$ ipython --no-banner

In [1]: import numpy as np

In [2]: from numpy import linalg as LA

In [3]: np.set_printoptions(suppress=True, linewidth=120)

In [4]: def rd(a):
   ...:     return np.round(a, 3) + 0
   ...: 

In [5]: W0 = np.load("sample7.npy")

In [6]: W0
Out[6]: 
array([[-28.,  11.,  14.,  -7.],
       [-28.,  11.,  14.,  -7.],
       [-44.,  19.,  22., -11.],
       [-16.,   8.,   8.,  -4.]])

In [7]: P = np.triu(np.array([[2, 1, 5, 2], [4, 2, 3, 2], [2, 4, 4, 3], [1, 4, 3, 5]]), 1) + np.eye(4)

In [8]: A2 = P @ W0 @ LA.inv(P)

In [9]: np.trace(A2), np.trace(W0)
Out[9]: (np.float64(1.0), np.float64(1.0))

In [10]: P @ W0 - W0 @ P
Out[10]: 
array([[-280.,  150.,  247.,  -78.],
       [-164.,  101.,  189.,  -49.],
       [ -48.,   68.,  187.,  -28.],
       [   0.,   16.,   56.,   -8.]])

In [11]: print(A2)
[[ -308.   441.   371. -1456.]
 [ -192.   276.   228.  -900.]
 [  -92.   135.   101.  -412.]
 [  -16.    24.    16.   -68.]]

In [12]: print(rd(np.poly(A2)))
[  1.  -1. -12.   0.   0.]

In [13]: print(rd(LA.det(A2)))
0.0

In [14]: W0 @ W0
Out[14]: 
array([[-28.,  23.,  14.,  -7.],
       [-28.,  23.,  14.,  -7.],
       [-92.,  55.,  46., -23.],
       [-64.,  32.,  32., -16.]])

In [15]: np.allclose(W0 @ W0.T, W0.T @ W0)
Out[15]: False

In [16]: print(rd(LA.matrix_power(W0, 3)))
[[-364.  155.  182.  -91.]
 [-364.  155.  182.  -91.]
 [-620.  283.  310. -155.]
 [-256.  128.  128.  -64.]]

In [17]: rd(LA.det(W0))
Out[17]: np.float64(0.0)
